% ipython --no-banner

In [1]: import numpy as np

In [2]: import numpy.linalg as la

In [3]: np.set_printoptions(suppress=True, linewidth=100)

In [4]: def tidy(a):
   ...:     return np.round(a, 2) + 0
   ...: 

In [5]: F = np.load("out5.npy")

In [6]: tidy(F)
Out[6]: 
array([[-0.57,  0.62,  1.62,  0.81],
       [-1.37, -1.01,  0.39, -0.98],
       [-0.69, -0.82, -0.7 ,  1.54],
       [ 1.15, -1.39,  0.85,  0.16]])

In [7]: blk = np.stack([F, 4 * F, F[::-1]])

In [8]: la.matrix_rank(blk)
Out[8]: array([4, 4, 4])

In [9]: (blk @ F.T).shape
Out[9]: (3, 4, 4)

In [10]: blk.shape
Out[10]: (3, 4, 4)

In [11]: tidy(la.norm(blk, axis=(1, 2)))
Out[11]: array([ 4., 16.,  4.])

In [12]: gram = F.T @ F

In [13]: (F @ F.T).shape
Out[13]: (4, 4)

In [14]: tidy(la.eigvalsh(gram)[::-1])
Out[14]: array([4., 4., 4., 4.])

In [15]: tidy(gram)
Out[15]: 
array([[4., 0., 0., 0.],
       [0., 4., 0., 0.],
       [0., 0., 4., 0.],
       [0., 0., 0., 4.]])

In [16]: M = np.load("case17.npy")

In [17]: M
Out[17]: 
array([[0, 0, 0, 0, 5, 5],
       [0, 4, 0, 0, 0, 0],
       [0, 0, 5, 0, 0, 2]])

In [18]: # column 3 repeats column 0

In [19]: def softmax(z):
    ...:     e = np.exp(z - z.max(axis=-1, keepdims=True))
    ...:     return e / e.sum(axis=-1, keepdims=True)
    ...: 

In [20]: tidy(softmax(10 * M[2]))
Out[20]: array([0., 0., 1., 0., 0., 0.])

In [21]: S = M @ M.T / np.sqrt(6)

In [22]: tidy(softmax(S))
Out[22]: 
array([[1., 0., 0.],
       [0., 1., 0.],
       [0., 0., 1.]])

In [23]: tidy(softmax(S + np.triu(np.full(S.shape, -np.inf), 1)))
Out[23]: 
array([[1., 0., 0.],
       [0., 1., 0.],
       [0., 0., 1.]])

In [24]: tidy(softmax(S)[2] @ M)
Out[24]: array([0., 0., 5., 0., 0., 2.])

In [25]: E = np.array([[2.0, 1.5, -1.1, 1.1, 0.1, 2.0, -1.2],
    ...:     [1.2, -0.6, 1.6, -0.6, 1.0, 1.1, -1.4],
    ...:     [1.1, -0.8, 1.2, -1.4, 0.2, -1.5, 1.6],
    ...:     [-0.6, 0.9, -0.5, 0.4, 0.4, 0.3, 1.1],
    ...:     [-1.1, 0.3, 0.4, -0.5, -0.1, -0.5, 1.7],
    ...:     [0.8, -1.0, 0.6, 0.7, 0.3, 0.7, 0.0]])

In [26]: E
Out[26]: 
array([[ 2. ,  1.5, -1.1,  1.1,  0.1,  2. , -1.2],
       [ 1.2, -0.6,  1.6, -0.6,  1. ,  1.1, -1.4],
       [ 1.1, -0.8,  1.2, -1.4,  0.2, -1.5,  1.6],
       [-0.6,  0.9, -0.5,  0.4,  0.4,  0.3,  1.1],
       [-1.1,  0.3,  0.4, -0.5, -0.1, -0.5,  1.7],
       [ 0.8, -1. ,  0.6,  0.7,  0.3,  0.7,  0. ]])

In [27]: r0, r1 = E[5], E[1]

In [28]: r0 @ r1
Out[28]: np.float64(3.17)

In [29]: r0 @ r0
Out[29]: np.float64(3.07)

In [30]: pr = (r0 @ r1) / (r0 @ r0) * r0

In [31]: tidy(la.norm(r0 + r1) ** 2 + la.norm(r0 - r1) ** 2)
Out[31]: np.float64(23.92)

In [32]: tidy(pr)
Out[32]: array([ 0.83, -1.03,  0.62,  0.72,  0.31,  0.72,  0.  ])

In [33]: gram = E.T @ E

In [34]: tidy(np.diag(gram))
Out[34]: array([ 8.86,  5.15,  5.98,  4.43,  1.31,  8.29, 10.06])

In [35]: tidy(la.svd(E, compute_uv=False) ** 2)
Out[35]: array([22.84, 12.88,  4.22,  2.31,  1.66,  0.18])

In [36]: np.allclose(gram, gram.T)
Out[36]: True

In [37]: la.matrix_rank(gram)
Out[37]: np.int64(6)

In [38]: (E @ E.T).shape
Out[38]: (6, 6)

In [39]: W0 = np.load("m.npy")

In [40]: W0
Out[40]: 
array([[-0.79,  0.82,  0.88,  0.58, -0.52],
       [-0.38,  0.95,  0.73,  0.59, -0.11],
       [ 0.91, -0.88, -0.13,  0.9 ,  0.06],
       [ 0.41, -0.96,  0.35,  0.81, -0.45],
       [-0.48,  0.86,  0.93,  0.92, -0.51],
       [ 0.94, -0.98, -0.81,  0.4 ,  0.35],
       [-0.33, -0.38, -0.43, -0.73,  0.06],
       [ 0.54, -0.34, -0.24,  0.29,  0.15],
       [ 0.89,  0.79, -0.95, -0.79,  0.85],
       [ 0.89, -0.78,  0.1 ,  0.93,  0.01],
       [-0.66,  0.98,  0.34, -0.51,  0.17],
       [ 0.45,  0.02,  0.74,  0.94, -0.31],
       [ 0.1 , -1.  , -0.72, -0.68, -0.19],
       [-0.92,  1.  ,  0.45, -0.89,  0.45],
       [ 0.69, -0.88,  0.49,  0.94, -0.34],
       [ 0.8 , -0.81, -0.82, -0.35,  0.45]])

In [41]: Xs = W0 - W0.mean(axis=1)
Traceback (most recent call last):
  Cell In[41], line 1
    Xs = W0 - W0.mean(axis=1)
ValueError: operands could not be broadcast together with shapes (16,5) (16,) 


In [42]: Xs = W0 - W0.mean(axis=0)

In [43]: U, sigma, vt = la.svd(Xs, full_matrices=False)

In [44]: la.matrix_rank(Xs)
Out[44]: np.int64(5)

In [45]: tidy(sigma ** 2 / (sigma ** 2).sum())
Out[45]: array([0.53, 0.36, 0.09, 0.01, 0.01])

In [46]: (np.sign(U[:, 0]) == np.sign(U[0, 0])).astype(int)
Out[46]: array([1, 1, 0, 0, 1, 0, 0, 0, 0, 0, 1, 1, 0, 1, 0, 0])

In [47]: tidy(sigma)
Out[47]: array([4.26, 3.52, 1.75, 0.62, 0.48])

In [48]: np.abs(vt[0]).argmax()
Out[48]: np.int64(1)

In [49]: tidy(np.abs(vt[-1]))
Out[49]: array([0.54, 0.16, 0.24, 0.46, 0.65])
